In [1]: import numpy as np

In [2]: np.set_printoptions(suppress=True, linewidth=100)

In [3]: W0 = np.array([[-3.0, 4.0, 0.0, 0.0, 0.0, 0.0],
   ...:     [4.0, 2.0, 4.0, 0.0, 0.0, 0.0],
   ...:     [0.0, 4.0, -1.0, 4.0, 0.0, 0.0],
   ...:     [0.0, 0.0, 4.0, -3.0, 4.0, 0.0],
   ...:     [0.0, 0.0, 0.0, 4.0, 0.0, 4.0],
   ...:     [0.0, 0.0, 0.0, 0.0, 4.0, -1.0]])

In [4]: np.round(np.abs(np.linalg.svd(W0)[2][-1]), 2)
Out[4]: array([0.39, 0.31, 0.53, 0.47, 0.15, 0.48])

In [5]: np.linalg.matrix_rank(W0, rtol=0.1)
Out[5]: np.int64(5)

In [6]: np.round(np.linalg.norm(W0, 2) / np.linalg.norm(W0), 2)
Out[6]: np.float64(0.63)

In [7]: rng = np.random.default_rng(534)

In [8]: labels = rng.permutation(6)

In [9]: labels
Out[9]: array([0, 2, 1, 3, 5, 4])

In [10]: Y = W0[labels][:, labels]

In [11]: Y
Out[11]: 
array([[-3.,  0.,  4.,  0.,  0.,  0.],
       [ 0., -1.,  4.,  4.,  0.,  0.],
       [ 4.,  4.,  2.,  0.,  0.,  0.],
       [ 0.,  4.,  0., -3.,  0.,  4.],
       [ 0.,  0.,  0.,  0., -1.,  4.],
       [ 0.,  0.,  0.,  4.,  4.,  0.]])

In [12]: np.trace(Y)
Out[12]: np.float64(-6.0)

In [13]: np.round(np.sort(np.abs(np.linalg.eigvals(Y))), 2)
Out[13]: array([0.22, 3.43, 4.7 , 5.73, 6.73, 8.49])

In [14]: ev, evecs = np.linalg.eigh(Y)

In [15]: np.round(evecs.T @ Y @ evecs, 2) + 0
Out[15]: 
array([[-8.49,  0.  ,  0.  ,  0.  ,  0.  ,  0.  ],
       [ 0.  , -5.73,  0.  ,  0.  ,  0.  ,  0.  ],
       [ 0.  ,  0.  , -3.43,  0.  ,  0.  ,  0.  ],
       [ 0.  ,  0.  ,  0.  ,  0.22,  0.  ,  0.  ],
       [ 0.  ,  0.  ,  0.  ,  0.  ,  4.7 ,  0.  ],
       [ 0.  ,  0.  ,  0.  ,  0.  ,  0.  ,  6.73]])

In [16]: np.round(np.linalg.eigvalsh(Y @ Y), 2)
Out[16]: array([ 0.05, 11.74, 22.05, 32.79, 45.28, 72.1 ])

In [17]: np.round(np.abs(evecs[:, -1]), 2)
Out[17]: array([0.28, 0.52, 0.67, 0.33, 0.15, 0.28])

In [18]: ev.round(2)
Out[18]: array([-8.49, -5.73, -3.43,  0.22,  4.7 ,  6.73])

In [19]: np.round(np.linalg.eigvalsh(Y + 5 * np.eye(6)), 2)
Out[19]: array([-3.49, -0.73,  1.57,  5.22,  9.7 , 11.73])

In [20]: round(float(ev.sum()), 2), np.trace(Y)
Out[20]: (-6.0, np.float64(-6.0))

In [21]: np.round(evecs @ np.diag(ev) @ evecs.T, 2) + 0
Out[21]: 
array([[-3.,  0.,  4.,  0.,  0.,  0.],
       [ 0., -1.,  4.,  4.,  0.,  0.],
       [ 4.,  4.,  2.,  0.,  0.,  0.],
       [ 0.,  4.,  0., -3.,  0.,  4.],
       [ 0.,  0.,  0.,  0., -1.,  4.],
       [ 0.,  0.,  0.,  4.,  4.,  0.]])
